% python3 -q
>>> import numpy as np
>>> import numpy.linalg as la
>>> np.set_printoptions(precision=1, suppress=True, linewidth=100)
>>> data = np.load("dump.npy")
>>> data
array([[3, 3, 3, 3, 1, 1, 1, 2, 1],
       [3, 3, 3, 3, 3, 1, 1, 1, 2],
       [3, 3, 3, 3, 3, 3, 1, 1, 1],
       [3, 3, 3, 3, 3, 3, 3, 1, 1],
       [1, 3, 3, 3, 3, 3, 3, 3, 1],
       [1, 1, 3, 3, 3, 3, 3, 3, 3],
       [1, 1, 1, 3, 3, 3, 3, 3, 3],
       [2, 1, 1, 1, 3, 3, 3, 3, 3],
       [1, 2, 1, 1, 1, 3, 3, 3, 3]])
>>> u = np.array([-3, 0, -2])
>>> np.polyval(u, data[6])
array([ -5,  -5,  -5, -29, -29, -29, -29, -29, -29])
>>> np.convolve(data[6], u)
array([ -3,  -3,  -5, -11, -11, -15, -15, -15, -15,  -6,  -6])
>>> W0 = np.array([[0.0, 0.0, 0.0, -2.0, 1.0],
...     [0.0, 0.0, 0.0, 3.0, 0.0],
...     [0.0, 0.0, 0.0, -3.0, -2.0],
...     [-2.0, 3.0, -3.0, 0.0, 0.0],
...     [1.0, 0.0, -2.0, 0.0, 0.0]])
>>> # symmetric
>>> round(float(la.det(W0)), 1)
0.0
>>> np.trace(W0)
np.float64(0.0)
>>> rng = np.random.default_rng(444598)
>>> ang = np.sort(rng.uniform(-2, 2, 20))
>>> M = np.c_[ang, ang ** 2, ang ** 3] @ np.array([[4, 2, 7, 0, 9, 4, 8, 1, 4],
...     [8, 0, 1, 2, 9, 8, 4, 8, 1],
...     [8, 8, 5, 3, 6, 4, 1, 0, 9]])
>>> M.round(1) + 0
array([[-16.7, -32.7, -27. ,  -6.3, -14.6,  -1.9,  -6.5,  17.6, -37.1],
       [-10.1, -21.8, -19.5,  -3.6, -10.3,  -0.6,  -5.9,  12.9, -25. ],
       [ -8.8, -19.3, -17.8,  -3. ,  -9.3,  -0.4,  -5.8,  11.8, -22.3],
       [ -2.5,  -6.6,  -8.2,  -0.4,  -4.8,  -0.1,  -4.5,   4.9,  -8.1],
       [ -2.1,  -5.6,  -7.4,  -0.2,  -4.5,  -0.1,  -4.3,   4.2,  -7. ],
       [ -1. ,  -2. ,  -3.8,   0.1,  -3. ,  -0.5,  -3.1,   1.5,  -2.8],
       [ -0.4,  -0.3,  -1. ,   0. ,  -1.1,  -0.4,  -1.1,   0. ,  -0.6],
       [ -0.2,  -0.1,  -0.4,   0. ,  -0.5,  -0.2,  -0.5,   0. ,  -0.3],
       [  0.5,   0.2,   0.8,   0. ,   1.1,   0.5,   0.9,   0.2,   0.5],
       [  1.1,   0.4,   1.4,   0.1,   2.1,   1.1,   1.7,   0.5,   0.9],
       [  2.4,   0.9,   2.5,   0.3,   4. ,   2.2,   3. ,   1.1,   1.7],
       [  3.1,   1.2,   3.1,   0.4,   5. ,   2.9,   3.6,   1.5,   2.1],
       [  3.9,   1.5,   3.7,   0.6,   6.2,   3.6,   4.3,   2. ,   2.7],
       [  5.6,   2.3,   4.7,   1. ,   8.2,   5. ,   5.5,   2.8,   3.7],
       [ 23.6,  12.1,  14.9,   6.1,  27.6,  18.6,  14.5,  10.3,  16.7],
       [ 28.5,  15.2,  17.6,   7.6,  32.5,  22.1,  16.5,  12.1,  20.5],
       [ 49. ,  28.6,  28.6,  14. ,  52.1,  36.2,  23.7,  18.9,  37. ],
       [ 53.1,  31.4,  30.7,  15.3,  55.9,  38.9,  25. ,  20.1,  40.3],
       [ 58.1,  34.9,  33.4,  16.9,  60.6,  42.2,  26.7,  21.6,  44.5],
       [ 68.1,  41.9,  38.7,  20.1,  69.7,  48.8,  29.7,  24.5,  52.9]])
>>> # rank 3
>>> Xc = M - M.mean(axis=0)
>>> V = la.svd(Xc)[2][:3]
>>> other = Xc - Xc @ V.T @ V
>>> (Xc @ V.T).std(axis=0)
array([53.2, 10.2,  2.5])
>>> round(la.norm(other) / la.norm(Xc), 1)
np.float64(0.0)
